>>> import numpy as np
>>> from numpy import linalg as LA
>>> np.set_printoptions(precision=1, suppress=True, linewidth=140, floatmode="fixed")
>>> tidy = lambda a: np.round(a, 1) + 0
>>> mat = np.loadtxt("m.csv", delimiter=",")
>>> tidy(mat)
array([[ 0.9, -0.7, -0.5,  0.9, -1.6,  0.5, -1.4, -0.1, -0.6,  0.7,  0.2,  0.1, -1.0],
       [ 0.1,  0.7,  0.6,  0.6,  0.6,  1.4, -1.0, -1.3,  0.7,  0.8,  0.1,  0.2,  1.3],
       [ 0.7, -1.8, -0.1, -1.8,  0.6,  0.0, -0.9, -0.3,  0.4,  0.0, -0.6,  0.3,  0.4],
       [ 0.4,  0.5,  2.0,  0.3,  0.3, -0.6, -0.9,  0.8,  0.2, -0.2, -1.4,  0.1, -0.7],
       [-0.3,  1.1, -1.1, -0.5,  1.0,  0.0, -0.9, -0.2, -1.9,  0.2, -0.9, -0.2, -0.2],
       [ 1.0,  0.7, -1.1,  0.1,  1.1,  0.6,  0.0,  0.2,  1.5, -0.2,  0.1,  0.1, -1.6],
       [ 1.7,  0.6,  0.9, -0.8,  0.1,  0.0,  0.2, -0.7, -0.9, -0.8,  1.4, -0.6, -0.1],
       [-0.2,  0.0,  0.6, -1.0, -0.4,  1.9,  1.1,  0.5, -0.3,  0.9, -0.7, -0.8, -0.6],
       [ 1.0,  0.8, -0.8, -0.2, -1.3,  0.0,  0.0,  0.1,  0.6, -0.8, -1.3, -0.8,  1.2],
       [ 0.6, -0.8,  0.0,  1.2,  0.4,  0.2,  1.2, -1.5, -0.6, -0.6, -1.3,  0.5, -0.3],
       [ 1.2, -0.4, -0.2,  0.8,  0.9,  0.4,  0.4,  1.8, -0.7,  0.4,  0.1,  0.5,  1.1],
       [ 0.3,  0.9,  0.0, -0.9, -0.9,  0.1,  0.4,  0.0, -0.1,  0.2,  0.0,  2.5,  0.0],
       [ 0.8,  0.3,  0.0, -0.1,  0.0, -1.4,  0.7, -0.6,  0.2,  2.3, -0.2, -0.4,  0.1]])
>>> W = np.array([[0, 0, -1, -1],
...     [1, 2, 3, 1],
...     [-2, -1, -2, -1],
...     [2, 2, -2, -2],
...     [0, 1, 2, 3],
...     [3, 3, 1, -3],
...     [2, -2, -1, -1],
...     [1, -2, 1, 3],
...     [1, -2, -2, -3],
...     [3, 0, 0, -2],
...     [-3, 3, 1, -2],
...     [0, -2, 0, 1],
...     [-3, 3, 2, -3]])
>>> coef = np.array([-2, -5, -2, 5])
>>> act = np.maximum(mat @ W + coef, 0)
>>> (act > 0).astype(int)
array([[1, 0, 0, 1],
       [0, 1, 1, 0],
       [0, 0, 0, 1],
       [0, 0, 0, 1],
       [1, 1, 1, 1],
       [1, 0, 0, 1],
       [0, 1, 1, 1],
       [1, 0, 0, 1],
       [0, 0, 0, 1],
       [1, 0, 0, 1],
       [1, 0, 1, 1],
       [0, 0, 1, 1],
       [1, 0, 0, 1]])
>>> W2 = np.array([[1, 1, 3], [1, 0, 0], [3, 3, 3], [1, 1, 2]])
>>> W @ W2
array([[ -4,  -4,  -5],
       [ 13,  11,  14],
       [-10,  -9, -14],
       [ -4,  -6,  -4],
       [ 10,   9,  12],
       [  6,   3,   6],
       [ -4,  -2,   1],
       [  5,   7,  12],
       [-10,  -8,  -9],
       [  1,   1,   5],
       [  1,  -2, -10],
       [ -1,   1,   2],
       [  3,   0,  -9]])
